$ ipython --no-banner

In [1]: import numpy as np

In [2]: np.set_printoptions(precision=2, suppress=True, linewidth=120, floatmode="fixed")

In [3]: M = np.array([[9, 9, 3, 5, 9],
   ...:     [9, 9, 5, 4, 3],
   ...:     [8, 6, 4, 5, 8],
   ...:     [8, 1, 7, 7, 0],
   ...:     [8, 4, 4, 6, 7]])

In [4]: t = np.radians(45)

In [5]: r_ = np.eye(5)

In [6]: r_[3, 3] = r_[4, 4] = np.cos(t)

In [7]: r_[3, 4], r_[4, 3] = -np.sin(t), np.sin(t)

In [8]: print(r_)
[[ 1.00  0.00  0.00  0.00  0.00]
 [ 0.00  1.00  0.00  0.00  0.00]
 [ 0.00  0.00  1.00  0.00  0.00]
 [ 0.00  0.00  0.00  0.71 -0.71]
 [ 0.00  0.00  0.00  0.71  0.71]]

In [9]: out = M @ r_.T

In [10]: print(np.abs(out - M).max(axis=0))
[0.00 0.00 0.00 7.83 4.95]

In [11]: print(out)
[[ 9.00  9.00  3.00 -2.83  9.90]
 [ 9.00  9.00  5.00  0.71  4.95]
 [ 8.00  6.00  4.00 -2.12  9.19]
 [ 8.00  1.00  7.00  4.95  4.95]
 [ 8.00  4.00  4.00 -0.71  9.19]]

In [12]: print(np.linalg.svd(M, compute_uv=False), np.linalg.svd(out, compute_uv=False))
[30.58  8.67  5.19  0.67  0.16] [30.58  8.67  5.19  0.67  0.16]

In [13]: print(np.allclose(np.linalg.norm(M, axis=1), np.linalg.norm(out, axis=1)))
True

In [14]: u = np.array([1, -9, -4, 6, -1])

In [15]: out = M + np.outer(u, np.eye(5)[2])

In [16]: print(np.linalg.matrix_rank(np.linalg.inv(out) - np.linalg.inv(M), tol=1e-8))
1

In [17]: print(np.linalg.matrix_rank(out - M))
1

In [18]: rng = np.random.default_rng(9814)

In [19]: lab = rng.permutation(5)

In [20]: out = M[:, lab] * rng.choice([-1, 1], 5)

In [21]: print(out)
[[ 9  5  9 -9 -3]
 [ 3  4  9 -9 -5]
 [ 8  5  8 -6 -4]
 [ 0  7  8 -1 -7]
 [ 7  6  8 -4 -4]]

In [22]: Uu, _, Vh = np.linalg.svd(M.T @ out)

In [23]: print(lab)
[4 3 0 1 2]

In [24]: print(np.round(np.linalg.lstsq(M, out)[0], 2) + 0)
[[ 0.00  0.00  1.00  0.00  0.00]
 [ 0.00  0.00  0.00 -1.00  0.00]
 [ 0.00  0.00  0.00  0.00 -1.00]
 [ 0.00  1.00  0.00  0.00  0.00]
 [ 1.00  0.00  0.00  0.00  0.00]]

In [25]: print(np.linalg.eigvals(out))
[13.97+0.00j  1.25+6.63j  1.25-6.63j -0.23+0.43j -0.23-0.43j]

In [26]: print(np.round(np.linalg.det(out.T), 2))
152.0

In [27]: print(np.einsum("ij,ji->", out, out))
110

In [28]: print(np.einsum("ii->", out))
16

In [29]: print(np.kron(np.eye(2, dtype=int), out))
[[ 9  5  9 -9 -3  0  0  0  0  0]
 [ 3  4  9 -9 -5  0  0  0  0  0]
 [ 8  5  8 -6 -4  0  0  0  0  0]
 [ 0  7  8 -1 -7  0  0  0  0  0]
 [ 7  6  8 -4 -4  0  0  0  0  0]
 [ 0  0  0  0  0  9  5  9 -9 -3]
 [ 0  0  0  0  0  3  4  9 -9 -5]
 [ 0  0  0  0  0  8  5  8 -6 -4]
 [ 0  0  0  0  0  0  7  8 -1 -7]
 [ 0  0  0  0  0  7  6  8 -4 -4]]
